% python3 -q
>>> import numpy as np
>>> np.set_printoptions(precision=4, suppress=True, linewidth=120)
>>> K = np.array([[1.0, -3.0, 3.0, 0.0],
...     [-1.0, 3.0, 2.0, 0.0],
...     [3.0, 1.0, -2.0, 0.0],
...     [0.0, 0.0, 0.0, 1.0]])
>>> hat = np.triu(np.array([[2, -1, 2, 0], [0, 0, 2, 1], [0, 0, 2, -1], [1, 2, 1, 0]]), 1) + np.eye(4)
>>> B = hat @ K @ np.linalg.inv(hat)
>>> round(np.linalg.det(B), 4)
np.float64(-50.0)
>>> B
array([[  8.,   4., -27., -31.],
       [  5.,  10., -32., -41.],
       [  3.,   4., -16., -21.],
       [  0.,   0.,   0.,   1.]])
>>> np.linalg.matrix_rank(B)
np.int64(4)
>>> np.poly(B)
array([  1.,  -3., -17.,  69., -50.])
>>> np.trace(B), np.trace(K)
(np.float64(3.0), np.float64(3.0))
>>> u = np.array([1, 2])
>>> np.array([np.convolve(row, u, "same") for row in K])
array([[ 1., -1., -3.,  6.],
       [-1.,  1.,  8.,  4.],
       [ 3.,  7.,  0., -4.],
       [ 0.,  0.,  0.,  1.]])
>>> np.convolve(K[1], u)
array([-1.,  1.,  8.,  4.,  0.])
>>> np.cross(K[1, :3], K[3, :3])
array([ 0.,  0., -0.])
>>> B = K / np.linalg.norm(K, axis=1, keepdims=True)
>>> G = B @ B.T
>>> round(np.degrees(np.arccos(np.clip(G[0, 1], -1, 1))), 4)
np.float64(104.1969)
>>> A = np.loadtxt("sample7.csv", delimiter=",")
>>> A
array([[-0.8018, -0.3   , -0.4   ],
       [ 0.428 , -2.5   ,  0.2   ],
       [-4.834 ,  1.7   , -2.4   ],
       [-0.0816, -1.7   ,  0.    ],
       [ 2.7605, -0.4   ,  1.4   ],
       [-1.9753, -0.1   , -1.    ],
       [ 1.6289,  0.2   ,  0.8   ],
       [-2.1323,  0.6   , -1.1   ],
       [ 2.4876,  1.3   ,  1.3   ],
       [-0.4016,  0.1   , -0.2   ],
       [ 1.5966, -0.6   ,  0.8   ],
       [-0.1635,  0.2   , -0.1   ]])
>>> left, sig, vt = np.linalg.svd(A, full_matrices=False)
>>> (sig > 1e-8).sum()
np.int64(3)
>>> np.round(left.T @ A @ vt.T, 4) + 0
array([[8.1702, 0.    , 0.    ],
       [0.    , 3.6098, 0.    ],
       [0.    , 0.    , 0.0726]])
>>> np.abs(left[:, 0]).round(6).argmax()
np.int64(2)
>>> np.round(np.sqrt((sig ** 2).sum()), 4), round(np.linalg.norm(A), 4)
(np.float64(8.9324), np.float64(8.9324))
>>> np.round(vt @ vt.T, 4) + 0
array([[1., 0., 0.],
       [0., 1., 0.],
       [0., 0., 1.]])
>>> np.round(left.T @ left, 4) + 0
array([[1., 0., 0.],
       [0., 1., 0.],
       [0., 0., 1.]])
>>> mat = np.array([[5, 0, 0, 0], [-5, 5, 0, 0], [-2, -5, -2, 0], [2, -2, 2, 5]])
>>> # triangular: eigenvalues sit on the diagonal
>>> u, g = mat[3], mat[2]
>>> u @ u
np.int64(37)
>>> p = (u @ g) / (u @ u) * u
>>> p
array([ 0.1081, -0.1081,  0.1081,  0.2703])
>>> round((g - p) @ u, 4)
np.float64(0.0)
>>> round(np.linalg.norm(u + g) ** 2 + np.linalg.norm(u - g) ** 2, 4)
np.float64(140.0)
>>> np.outer(u, g)
array([[ -4, -10,  -4,   0],
       [  4,  10,   4,   0],
       [ -4, -10,  -4,   0],
       [-10, -25, -10,   0]])
>>> G = mat.T @ mat
>>> np.diag(G)
array([58, 54,  8, 25])
>>> np.linalg.eigvalsh(G)[::-1]
array([79.0947, 40.1174, 25.    ,  0.7879])
>>> np.linalg.matrix_rank(G)
np.int64(4)
>>> B = np.array([[-2, -3], [-2, -2], [-2, -2], [1, -1]])
>>> np.linalg.matrix_rank(np.vstack([mat, B.T]))
np.int64(4)
>>> np.einsum("ik,kj->ij", mat, B)
array([[-10, -15],
       [  0,   5],
       [ 18,  20],
       [  1, -11]])
>>> np.vstack([mat, B.T]).shape
(6, 4)
>>> np.linalg.matrix_rank(mat @ B)
np.int64(2)
>>> np.einsum("ij,ij->i", mat, mat)
array([25, 50, 33, 37])
>>> mat @ B
array([[-10, -15],
       [  0,   5],
       [ 18,  20],
       [  1, -11]])
>>> def softmax(z):
...     e = np.exp(z - z.max(axis=-1, keepdims=True))
...     return e / e.sum(axis=-1, keepdims=True)
... 
>>> np.round(softmax(10 * mat[2]), 4) + 0
array([0., 0., 0., 1.])
>>> softmax(mat[2] + 5)
array([0.1059, 0.0053, 0.1059, 0.7828])
>>> att = mat @ mat.T / np.sqrt(4)
>>> np.round(softmax(att)[2] @ mat, 4) + 0
array([-2., -5., -2.,  0.])
>>> np.round(softmax(att), 4) + 0
array([[0.9994, 0.    , 0.    , 0.0006],
       [0.    , 1.    , 0.    , 0.    ],
       [0.    , 0.    , 1.    , 0.    ],
       [0.    , 0.    , 0.    , 1.    ]])
>>> np.round(softmax(att + np.triu(np.full(att.shape, -np.inf), 1)), 4) + 0
array([[1., 0., 0., 0.],
       [0., 1., 0., 0.],
       [0., 0., 1., 0.],
       [0., 0., 0., 1.]])
>>> softmax(att).round(6).argmax(axis=1)
array([0, 1, 2, 3])
>>> rng = np.random.default_rng(3834)
>>> idx = rng.permutation(4)
>>> idx
array([0, 2, 3, 1])
>>> B = mat[idx][:, idx]
>>> round(float(np.linalg.det(B)), 4), round(np.linalg.det(mat[idx]), 4)
(-250.0, np.float64(-250.0))
>>> np.trace(B)
np.int64(13)
>>> arr = np.loadtxt("m.csv", delimiter=",")
>>> arr
array([[  0.009 ,   6.0023, -11.997 ,  -2.0738],
       [ -1.977 ,   5.0423,  -9.0287,  -0.0031],
       [  5.9681,   3.0479,  -9.042 ,   5.9774],
       [  3.9447,  -4.0079,   6.0646,   0.0669]])
>>> hat = np.triu(np.array([[2, 2, 2, 0], [-3, 1, -1, 3], [-1, -2, 0, -1], [3, 1, -2, 3]]), 1) + np.eye(4)
>>> B = hat @ arr @ np.linalg.inv(hat)
>>> round(np.linalg.det(B), 4)
np.float64(-15.6995)
>>> np.trace(B), round(np.trace(arr), 4)
(np.float64(-3.9238), np.float64(-3.9238))
>>> u = np.array([1, 4, 9, -9])
>>> B = arr + np.outer(u, np.eye(4)[0])
>>> np.linalg.matrix_rank(np.linalg.inv(B) - np.linalg.inv(arr), tol=1e-8)
np.int64(1)
>>> np.round(np.linalg.det(B) / np.linalg.det(arr), 4), np.round(1 + np.linalg.solve(arr, u)[0], 4)
(np.float64(-24.1196), np.float64(-24.1196))
>>> np.kron(np.eye(2, dtype=int), K)
array([[ 1., -3.,  3.,  0.,  0., -0.,  0.,  0.],
       [-1.,  3.,  2.,  0., -0.,  0.,  0.,  0.],
       [ 3.,  1., -2.,  0.,  0.,  0., -0.,  0.],
       [ 0.,  0.,  0.,  1.,  0.,  0.,  0.,  0.],
       [ 0., -0.,  0.,  0.,  1., -3.,  3.,  0.],
       [-0.,  0.,  0.,  0., -1.,  3.,  2.,  0.],
       [ 0.,  0., -0.,  0.,  3.,  1., -2.,  0.],
       [ 0.,  0.,  0.,  0.,  0.,  0.,  0.,  1.]])
>>> np.einsum("ij,ji->", K, K)
np.float64(43.0)
>>> np.einsum("ii->", K)
np.float64(3.0)
>>> round(np.linalg.det(2 * K), 4), np.round(np.linalg.det(K), 4)
(np.float64(-800.0), np.float64(-50.0))
>>> vec = np.array([0, -3, -2, 2])
>>> np.linalg.norm(arr @ vec) <= np.linalg.norm(arr, 2) * np.linalg.norm(vec) + 1e-9
np.True_
>>> arr @ vec
array([ 1.8395,  2.9243, 20.8951,  0.0283])
>>> np.sign((arr @ vec).round(6))
array([1., 1., 1., 1.])
>>> (arr * vec).sum(axis=1)
array([ 1.8395,  2.9243, 20.8951,  0.0283])
>>> u = np.array([-2, -1, -2, 0, 0])
>>> g = np.array([3, 3, 2])
>>> E = u[:, None] + g[None, :]
>>> E
array([[1, 1, 0],
       [2, 2, 1],
       [1, 1, 0],
       [3, 3, 2],
       [3, 3, 2]])
>>> np.linalg.cond(E) > 100
np.True_
>>> np.round(np.linalg.norm(E, 2) / np.linalg.norm(E), 4)
np.float64(0.9937)
>>> [round(float(x), 4) for x in np.linalg.svd(E, compute_uv=False)[:3]]
[7.5026, 0.843, 0.0]
>>> np.argsort(-np.linalg.norm(E, axis=0).round(6), kind="stable")[:3]
array([0, 1, 2])
>>> W1 = np.array([[-2, -9, 1], [-3, 0, -2], [-2, 8, 6]])
>>> coef = np.array([1, -2, -1])
>>> H = np.maximum(E @ W1 + coef, 0)
>>> H
array([[0, 0, 0],
       [0, 0, 3],
       [0, 0, 0],
       [0, 0, 8],
       [0, 0, 8]])
>>> W2 = np.array([[0, 3, -1], [1, -3, 2], [3, 1, -3]])
>>> W1 @ W2
array([[ -6,  22, -19],
       [ -6, -11,   9],
       [ 26, -24,   0]])
>>> J = np.array([[-5, 17, -8, -12],
...     [-8, 9, -1, -7],
...     [0, 0, 0, 0],
...     [-4, 2, -8, -3],
...     [0, 16, -18, -23],
...     [-8, 9, -1, -7],
...     [-8, 9, -1, -7],
...     [3, 8, -7, -5],
...     [0, 0, 0, 0],
...     [3, 8, -7, -5],
...     [-5, 17, -8, -12]])
>>> Xs = J - J.mean(axis=0)
>>> V = np.linalg.svd(Xs)[2][:1]
>>> B = Xs - Xs @ V.T @ V
>>> round(np.linalg.norm(B) / np.linalg.norm(Xs), 4)
np.float64(0.5185)
>>> np.diag(V.T @ V)
array([0.0012, 0.3459, 0.2225, 0.4304])
>>> G = np.cov(J, rowvar=False)
>>> J.std(axis=0)
array([4.0778, 5.9433, 5.2271, 6.2271])
>>> np.argwhere(np.triu(np.abs(np.corrcoef(J.T)) > 0.8, 1))
array([[1, 3],
       [2, 3]])
>>> np.polyfit(J[:, 1], J[:, 0], 1)
array([-0.1792, -1.3613])
>>> np.round(np.corrcoef(J[:, 1], J[:, 0])[0, 1], 4)
np.float64(-0.2612)
>>> np.corrcoef(J.T)
array([[ 1.    , -0.2612, -0.3311,  0.123 ],
       [-0.2612,  1.    , -0.6012, -0.8633],
       [-0.3311, -0.6012,  1.    ,  0.8003],
       [ 0.123 , -0.8633,  0.8003,  1.    ]])
>>> G.shape
(4, 4)
>>> idx = J[:, 3] > np.median(J[:, 3])
>>> u = J[idx].mean(axis=0) - J[~idx].mean(axis=0)
>>> idx.astype(int)
array([0, 0, 1, 1, 0, 0, 0, 1, 1, 1, 0])
>>> Xs = (J - J.mean(axis=0)) / J.std(axis=0)
>>> np.argwhere(np.abs(Xs) > 2)
array([[4, 2],
       [4, 3]])
>>> Xs.std(axis=0)
array([1., 1., 1., 1.])
>>> coef = np.linalg.lstsq(np.delete(Xs, 1, axis=1), Xs[:, 1])[0]
>>> np.round(1 - np.var(Xs[:, 1] - np.delete(Xs, 1, axis=1) @ coef), 4)
np.float64(0.7725)
>>> np.abs(coef).argmax()
np.int64(2)
>>> vec = np.array([0, -1, 2, -1])
>>> y = J @ vec
>>> np.round(np.linalg.pinv(J) @ J, 4) + 0
array([[1., 0., 0., 0.],
       [0., 1., 0., 0.],
       [0., 0., 1., 0.],
       [0., 0., 0., 1.]])
>>> np.linalg.solve(J.T @ J, J.T @ y)
array([-0., -1.,  2., -1.])
>>> y = y + 0.3 * rng.normal(size=11)
>>> y
array([-21.4924,  -4.4842,  -0.1342, -14.6342, -29.0898,  -3.8345,  -4.4797, -16.92  ,  -0.4579, -17.2374, -21.1585])
>>> coef, *_ = np.linalg.lstsq(J, y)
>>> round(np.linalg.norm(y - J @ coef), 4)
np.float64(0.7833)
